% ipython --no-banner

In [1]: import numpy as np

In [2]: import numpy.linalg as la

In [3]: np.set_printoptions(suppress=True, linewidth=200)

In [4]: out = np.array([[2, 3, 0, -1, 2, 0, 3],
   ...:     [-3, 3, 3, 0, 0, 3, 2],
   ...:     [0, -2, 1, -1, 0, 1, 1],
   ...:     [-3, 1, 2, 1, 1, -1, -3],
   ...:     [2, -1, -2, 2, -2, -1, 0],
   ...:     [2, 3, 0, 0, -2, -3, 2],
   ...:     [0, -3, -2, -3, -2, 0, -2]])

In [5]: out[-1] = out[0]

In [6]: arr = out + 0.02 * np.eye(7)

In [7]: arr
Out[7]: 
array([[ 2.02,  3.  ,  0.  , -1.  ,  2.  ,  0.  ,  3.  ],
       [-3.  ,  3.02,  3.  ,  0.  ,  0.  ,  3.  ,  2.  ],
       [ 0.  , -2.  ,  1.02, -1.  ,  0.  ,  1.  ,  1.  ],
       [-3.  ,  1.  ,  2.  ,  1.02,  1.  , -1.  , -3.  ],
       [ 2.  , -1.  , -2.  ,  2.  , -1.98, -1.  ,  0.  ],
       [ 2.  ,  3.  ,  0.  ,  0.  , -2.  , -2.98,  2.  ],
       [ 2.  ,  3.  ,  0.  , -1.  ,  2.  ,  0.  ,  3.02]])

In [8]: out = np.array([[2, 1, 0],
   ...:     [3, 0, 3],
   ...:     [0, 3, 0],
   ...:     [2, 1, 2],
   ...:     [0, 3, 0],
   ...:     [3, 3, 3],
   ...:     [1, 1, 3]])

In [9]: la.matrix_rank(arr @ out)
Out[9]: np.int64(3)

In [10]: np.round(np.einsum("ij,ij->i", arr, arr), 3)
Out[10]: array([27.08, 40.12,  8.04, 26.04, 17.92, 29.88, 27.12])

In [11]: np.round(np.einsum("ik,kj->ji", arr, out), 3)
Out[11]: 
array([[ 14.04,  14.06,  -4.  ,  -6.96,   2.  ,   6.06,  14.02],
       [ 10.02,  17.  ,   6.06,   1.02, -10.94, -10.94,  10.02],
       [ 16.  ,  24.06,  -2.  ,  -6.96,  -2.  ,   6.06,  16.06]])

In [12]: np.round(arr @ out, 3)
Out[12]: 
array([[ 14.04,  10.02,  16.  ],
       [ 14.06,  17.  ,  24.06],
       [ -4.  ,   6.06,  -2.  ],
       [ -6.96,   1.02,  -6.96],
       [  2.  , -10.94,  -2.  ],
       [  6.06, -10.94,   6.06],
       [ 14.02,  10.02,  16.06]])

In [13]: la.matrix_rank(np.vstack([arr, out.T]))
Out[13]: np.int64(7)

In [14]: np.round(out.T @ arr.T, 3)
Out[14]: 
array([[ 14.04,  14.06,  -4.  ,  -6.96,   2.  ,   6.06,  14.02],
       [ 10.02,  17.  ,   6.06,   1.02, -10.94, -10.94,  10.02],
       [ 16.  ,  24.06,  -2.  ,  -6.96,  -2.  ,   6.06,  16.06]])

In [15]: out = la.inv(arr)

In [16]: np.round(la.inv(out), 3) + 0
Out[16]: 
array([[ 2.02,  3.  ,  0.  , -1.  ,  2.  ,  0.  ,  3.  ],
       [-3.  ,  3.02,  3.  ,  0.  ,  0.  ,  3.  ,  2.  ],
       [ 0.  , -2.  ,  1.02, -1.  ,  0.  ,  1.  ,  1.  ],
       [-3.  ,  1.  ,  2.  ,  1.02,  1.  , -1.  , -3.  ],
       [ 2.  , -1.  , -2.  ,  2.  , -1.98, -1.  ,  0.  ],
       [ 2.  ,  3.  ,  0.  ,  0.  , -2.  , -2.98,  2.  ],
       [ 2.  ,  3.  ,  0.  , -1.  ,  2.  ,  0.  ,  3.02]])

In [17]: (np.abs(out) > 1e-9).astype(int)
Out[17]: 
array([[1, 1, 1, 1, 1, 1, 1],
       [1, 1, 1, 1, 1, 1, 1],
       [1, 1, 1, 1, 1, 1, 1],
       [1, 1, 1, 1, 1, 1, 1],
       [1, 1, 1, 1, 1, 1, 1],
       [1, 1, 1, 1, 1, 1, 1],
       [1, 1, 1, 1, 1, 1, 1]])

In [18]: round(la.slogdet(arr)[0], 3)
Out[18]: np.float64(1.0)

In [19]: round(float(la.cond(arr)), 3)
Out[19]: 546.831

In [20]: r0 = np.array([3, 3, 2, 0, 1, 2, 3])

In [21]: out = arr + np.outer(r0, np.eye(7)[5])

In [22]: out
Out[22]: 
array([[ 2.02,  3.  ,  0.  , -1.  ,  2.  ,  3.  ,  3.  ],
       [-3.  ,  3.02,  3.  ,  0.  ,  0.  ,  6.  ,  2.  ],
       [ 0.  , -2.  ,  1.02, -1.  ,  0.  ,  3.  ,  1.  ],
       [-3.  ,  1.  ,  2.  ,  1.02,  1.  , -1.  , -3.  ],
       [ 2.  , -1.  , -2.  ,  2.  , -1.98,  0.  ,  0.  ],
       [ 2.  ,  3.  ,  0.  ,  0.  , -2.  , -0.98,  2.  ],
       [ 2.  ,  3.  ,  0.  , -1.  ,  2.  ,  3.  ,  3.02]])

In [23]: la.matrix_rank(la.inv(out) - la.inv(arr), tol=1e-8)
Out[23]: np.int64(1)

In [24]: la.matrix_rank(out - arr)
Out[24]: np.int64(1)
